$ python -q
>>> import numpy as np
>>> np.set_printoptions(precision=2, suppress=True, linewidth=100)
>>> X = np.array([[22, -9, -10, 6, -2],
...     [-9, 20, 7, -3, 6],
...     [-10, 7, 14, -5, -2],
...     [6, -3, -5, 13, -3],
...     [-2, 6, -2, -3, 16]])
>>> L = np.linalg.cholesky(X)
>>> print(np.linalg.eigvalsh(X).min() > 0)
True
>>> print(L @ L.T)
[[ 22.  -9. -10.   6.  -2.]
 [ -9.  20.   7.  -3.   6.]
 [-10.   7.  14.  -5.  -2.]
 [  6.  -3.  -5.  13.  -3.]
 [ -2.   6.  -2.  -3.  16.]]
>>> print(X / np.sqrt(np.outer(np.diag(X), np.diag(X))))
[[ 1.   -0.43 -0.57  0.35 -0.11]
 [-0.43  1.    0.42 -0.19  0.34]
 [-0.57  0.42  1.   -0.37 -0.13]
 [ 0.35 -0.19 -0.37  1.   -0.21]
 [-0.11  0.34 -0.13 -0.21  1.  ]]
>>> print(round(np.prod(np.diag(L)) ** 2, 2), round(float(np.linalg.det(X)), 2))
401560.0 401560.0
>>> print(np.diag(L) ** 2)
[22.   16.32  8.94 10.82 11.57]
>>> M2 = np.array([[-3, 0, 2], [3, 0, 3]])
>>> Z = np.kron(M2, X)
>>> print(round(np.linalg.norm(Z, 2), 2), round(float(np.linalg.norm(M2, 2) * np.linalg.norm(X, 2)), 2))
176.06 176.06
>>> print(np.linalg.matrix_rank(Z))
10
>>> print(Z)
[[-66  27  30 -18   6   0   0   0   0   0  44 -18 -20  12  -4]
 [ 27 -60 -21   9 -18   0   0   0   0   0 -18  40  14  -6  12]
 [ 30 -21 -42  15   6   0   0   0   0   0 -20  14  28 -10  -4]
 [-18   9  15 -39   9   0   0   0   0   0  12  -6 -10  26  -6]
 [  6 -18   6   9 -48   0   0   0   0   0  -4  12  -4  -6  32]
 [ 66 -27 -30  18  -6   0   0   0   0   0  66 -27 -30  18  -6]
 [-27  60  21  -9  18   0   0   0   0   0 -27  60  21  -9  18]
 [-30  21  42 -15  -6   0   0   0   0   0 -30  21  42 -15  -6]
 [ 18  -9 -15  39  -9   0   0   0   0   0  18  -9 -15  39  -9]
 [ -6  18  -6  -9  48   0   0   0   0   0  -6  18  -6  -9  48]]
>>> print(Z.shape)
(10, 15)
